In [1]: import numpy as np

In [2]: np.set_printoptions(precision=1, suppress=True, linewidth=120, sign=" ")

In [3]: B = np.array([[-2, -2, -1], [-1, 0, -2], [-1, 1, -2]])

In [4]: m1 = B + B.T

In [5]: m1
Out[5]: 
array([[-4, -3, -2],
       [-3,  0, -1],
       [-2, -1, -4]])

In [6]: rng = np.random.default_rng(51381)

In [7]: lab = rng.permutation(3)

In [8]: B = m1[:, lab] * rng.choice([-1, 1], 3)

In [9]: B
Out[9]: 
array([[ 2, -3,  4],
       [ 1,  0,  3],
       [ 4, -1,  2]])

In [10]: left, _, Vt = np.linalg.svd(m1.T @ B)

In [11]: lab
Out[11]: array([ 2,  1,  0])

In [12]: np.round(np.linalg.lstsq(m1, B)[0], 1) + 0
Out[12]: 
array([[ 0.,  0., -1.],
       [ 0.,  1.,  0.],
       [-1.,  0.,  0.]])

In [13]: np.round(left @ Vt, 1) + 0
Out[13]: 
array([[ 0.,  0., -1.],
       [ 0.,  1.,  0.],
       [-1.,  0.,  0.]])

In [14]: vals, V = np.linalg.eig(m1)

In [15]: round(np.prod(vals), 1)
Out[15]: np.float64(28.0)

In [16]: np.sort(np.linalg.eigvals(np.linalg.inv(m1)))
Out[16]: array([-0.4, -0.1,  0.6])

In [17]: np.sort(np.linalg.eigvals(m1.T))
Out[17]: array([-7.2, -2.4,  1.6])

In [18]: np.round(m1 @ V[:, 0] - vals[0] * V[:, 0], 1) + 0
Out[18]: array([ 0.,  0.,  0.])

In [19]: np.round(np.linalg.det(m1.T), 1)
Out[19]: np.float64(28.0)

In [20]: round(np.linalg.det(2 * m1), 1), round(float(np.linalg.det(m1)), 1)
Out[20]: (np.float64(224.0), 28.0)

In [21]: feats = np.load("x.npy")

In [22]: feats
Out[22]: 
array([[  0,  -2,  -2,   0],
       [ -2,  -2,   2,  -2],
       [  0,   2,   1,   2],
       [-10, -12,   8, -10]])

In [23]: r = np.linalg.matrix_rank(feats)

In [24]: r
Out[24]: np.int64(3)

In [25]: ns = np.linalg.svd(feats)[2][r:].T

In [26]: np.linalg.matrix_rank(feats.T @ feats), np.linalg.matrix_rank(feats @ feats.T)
Out[26]: (np.int64(3), np.int64(3))

In [27]: [int(np.linalg.matrix_rank(feats[:i])) for i in range(1, len(feats) + 1)]
Out[27]: [1, 2, 3, 3]

In [28]: np.round(feats @ ns, 1) + 0
Out[28]: 
array([[ 0.],
       [ 0.],
       [ 0.],
       [ 0.]])

In [29]: ns[:, 0] / ns[np.abs(ns[:, 0]).round(6).argmax(), 0]
Out[29]: array([ 1. , -0.7,  0.7,  0.3])

In [30]: ns @ ns.T
Out[30]: 
array([[ 0.5, -0.3,  0.3,  0.2],
       [-0.3,  0.2, -0.2, -0.1],
       [ 0.3, -0.2,  0.2,  0.1],
       [ 0.2, -0.1,  0.1,  0.1]])

In [31]: B = np.array([[-1, 1, 2], [1, -1, 1], [2, -1, 1], [1, -1, 2]])

In [32]: np.einsum("ij->j", feats)
Out[32]: array([-12, -14,   9, -10])

In [33]: np.linalg.matrix_rank(np.vstack([feats, B.T]))
Out[33]: np.int64(4)

In [34]: np.einsum("ij,ij->i", feats, feats)
Out[34]: array([   8,   16,    9,  408])

In [35]: np.einsum("ik,kj->ji", feats, B)
Out[35]: 
array([[ -6,   2,   6,   4],
       [  4,   0,  -5,   4],
       [ -4,  -8,   7, -44]])

In [36]: B.T @ feats.T
Out[36]: 
array([[ -6,   2,   6,   4],
       [  4,   0,  -5,   4],
       [ -4,  -8,   7, -44]])

In [37]: left, sv, Vt = np.linalg.svd(feats)

In [38]: V = Vt[:(sv > 1e-8).sum()]

In [39]: vec = feats[0] + -1 * feats[3] + rng.integers(2) * np.eye(4)[0]

In [40]: vec
Out[40]: array([ 11.,  10., -10.,  10.])

In [41]: np.linalg.matrix_rank(np.vstack([feats, vec]))
Out[41]: np.int64(4)

In [42]: np.round(np.linalg.norm(vec - V.T @ V @ vec), 1)
Out[42]: np.float64(0.7)

In [43]: def softmax(z):
    ...:     e = np.exp(z - z.max(axis=-1, keepdims=True))
    ...:     return e / e.sum(axis=-1, keepdims=True)
    ...: 

In [44]: softmax(feats[0])
Out[44]: array([ 0.4,  0.1,  0.1,  0.4])

In [45]: softmax(feats).sum(axis=1)
Out[45]: array([ 1.,  1.,  1.,  1.])

In [46]: softmax(feats[0] + 5)
Out[46]: array([ 0.4,  0.1,  0.1,  0.4])

In [47]: scores = feats @ feats.T / np.sqrt(4)

In [48]: np.round(softmax(scores), 1) + 0
Out[48]: 
array([[ 0.5,  0. ,  0. ,  0.5],
       [ 0. ,  0. ,  0. ,  1. ],
       [ 0. ,  0. ,  1. ,  0. ],
       [ 0. ,  0. ,  0. ,  1. ]])

In [49]: np.round(feats @ np.linalg.pinv(feats) @ feats, 1) + 0
Out[49]: 
array([[  0.,  -2.,  -2.,   0.],
       [ -2.,  -2.,   2.,  -2.],
       [  0.,   2.,   1.,   2.],
       [-10., -12.,   8., -10.]])

In [50]: round(float(np.trace(np.linalg.pinv(feats) @ feats)), 1)
Out[50]: 3.0

In [51]: np.unique(feats.round(6), axis=0).shape
Out[51]: (4, 4)

In [52]: W0 = np.load("sample12.npy")

In [53]: W0
Out[53]: 
array([[-1,  2,  2],
       [ 2, -1, -1],
       [-2, -1,  2]])

In [54]: left, sv, Vt = np.linalg.svd(W0, full_matrices=False)

In [55]: np.abs(Vt[0])
Out[55]: array([ 0.7,  0.3,  0.7])

In [56]: np.round(left.T @ left, 1) + 0
Out[56]: 
array([[ 1.,  0.,  0.],
       [ 0.,  1.,  0.],
       [ 0.,  0.,  1.]])

In [57]: np.round(left.T @ W0 @ Vt.T, 1) + 0
Out[57]: 
array([[ 4.2,  0. ,  0. ],
       [ 0. ,  2.3,  0. ],
       [ 0. ,  0. ,  0.9]])

In [58]: round(float(np.sqrt((sv ** 2).sum())), 1), round(float(np.linalg.norm(W0)), 1)
Out[58]: (4.9, 4.9)

In [59]: left.shape, sv.shape, Vt.shape
Out[59]: ((3, 3), (3,), (3, 3))

In [60]: lab = rng.permutation(3)

In [61]: lab
Out[61]: array([ 0,  2,  1])

In [62]: B = W0[lab][:, lab]

In [63]: np.sort(np.abs(np.linalg.eigvals(B)))
Out[63]: array([ 1.8,  1.8,  2.7])

In [64]: B
Out[64]: 
array([[-1,  2,  2],
       [-2,  2, -1],
       [ 2, -1, -1]])

In [65]: B = W0 / np.sqrt((W0 ** 2).mean(axis=1, keepdims=True))

In [66]: W0 - W0.mean(axis=1, keepdims=True)
Out[66]: 
array([[-2. ,  1. ,  1. ],
       [ 2. , -1. , -1. ],
       [-1.7, -0.7,  2.3]])

In [67]: np.linalg.matrix_rank(B) == np.linalg.matrix_rank(W0)
Out[67]: np.True_

In [68]: np.linalg.norm(B, axis=1)
Out[68]: array([ 1.7,  1.7,  1.7])

In [69]: q, R = np.linalg.qr(W0)

In [70]: q @ R
Out[70]: 
array([[-1.,  2.,  2.],
       [ 2., -1., -1.],
       [-2., -1.,  2.]])

In [71]: q.shape, R.shape
Out[71]: ((3, 3), (3, 3))

In [72]: np.allclose(R.T @ R, W0.T @ W0)
Out[72]: True

In [73]: np.trace(q @ q.T)
Out[73]: np.float64(3.0)

In [74]: np.abs(np.diag(R))
Out[74]: array([ 3. ,  2.4,  1.3])

In [75]: arr = np.load("a.npy")

In [76]: arr
Out[76]: 
array([[ 6,  0,  0,  0],
       [ 0,  0,  0,  0],
       [ 0,  0,  1,  0],
       [ 0,  0,  0, -8]])

In [77]: # 4 groups of indices that never mix

In [78]: vals, V = np.linalg.eigh(arr)

In [79]: vec = np.array([0, -1, 3, -3])

In [80]: vec @ arr @ vec
Out[80]: np.int64(-63)

In [81]: V * np.abs(vals) @ V.T
Out[81]: 
array([[ 6.,  0.,  0.,  0.],
       [ 0.,  0.,  0.,  0.],
       [ 0.,  0.,  1.,  0.],
       [ 0.,  0.,  0.,  8.]])

In [82]: np.linalg.eigvalsh(arr[1:, 1:])
Out[82]: array([-8.,  0.,  1.])

In [83]: np.abs(arr).sum(axis=1).max(), np.abs(vals).max()
Out[83]: (np.int64(8), np.float64(8.0))

In [84]: np.round(vec @ arr @ vec / (vec @ vec), 1), vals[0], vals[-1]
Out[84]: (np.float64(-3.3), np.float64(-8.0), np.float64(6.0))

In [85]: (np.sign(V[:, -1].round(6)) == np.sign(V[0, -1].round(6))).astype(int)
Out[85]: array([ 1,  0,  0,  0])

In [86]: [round(float(np.linalg.det(arr[:i, :i])), 2) + 0 for i in range(1, 5)]
Out[86]: [6.0, 0.0, 0.0, 0.0]

In [87]: proj = np.triu(np.array([[0, 1, 1, 3], [2, 2, -2, 1], [-2, -1, 1, 0], [1, -3, 0, 1]]), 1) + np.eye(4)

In [88]: B = proj @ arr @ np.linalg.inv(proj)

In [89]: np.linalg.matrix_rank(B)
Out[89]: np.int64(3)

In [90]: B
Out[90]: 
array([[  6.,  -6., -17., -36.],
       [  0.,   0.,  -2.,  -8.],
       [  0.,   0.,   1.,   0.],
       [  0.,   0.,   0.,  -8.]])

In [91]: cov = arr.T @ arr

In [92]: cov
Out[92]: 
array([[ 36,   0,   0,   0],
       [  0,   0,   0,   0],
       [  0,   0,   1,   0],
       [  0,   0,   0,  64]])

In [93]: np.linalg.matrix_rank(cov)
Out[93]: np.int64(3)

In [94]: np.linalg.svd(arr, compute_uv=False) ** 2
Out[94]: array([ 64.,  36.,   1.,   0.])

In [95]: np.allclose(cov, cov.T)
Out[95]: True

In [96]: np.diag(cov)
Out[96]: array([ 36,   0,   1,  64])

In [97]: B = np.array([[1, 0, 1, -2], [-1, -2, 0, 1], [2, -2, -1, -1], [-2, 0, 2, -2]])

In [98]: J = np.triu(B)

In [99]: J
Out[99]: 
array([[ 1,  0,  1, -2],
       [ 0, -2,  0,  1],
       [ 0,  0, -1, -1],
       [ 0,  0,  0, -2]])

In [100]: vals, V = np.linalg.eig(J)

In [101]: np.prod(vals)
Out[101]: np.float64(-4.0)

In [102]: np.sort(np.linalg.eigvals(np.linalg.inv(J)))
Out[102]: array([-1. , -0.5, -0.5,  1. ])

In [103]: np.sort(np.linalg.eigvals(J.T))
Out[103]: array([-2., -2., -1.,  1.])

In [104]: vals
Out[104]: array([ 1., -2., -1., -2.])

In [105]: np.sort(np.linalg.eigvals(J @ J))
Out[105]: array([ 1.,  1.,  4.,  4.])
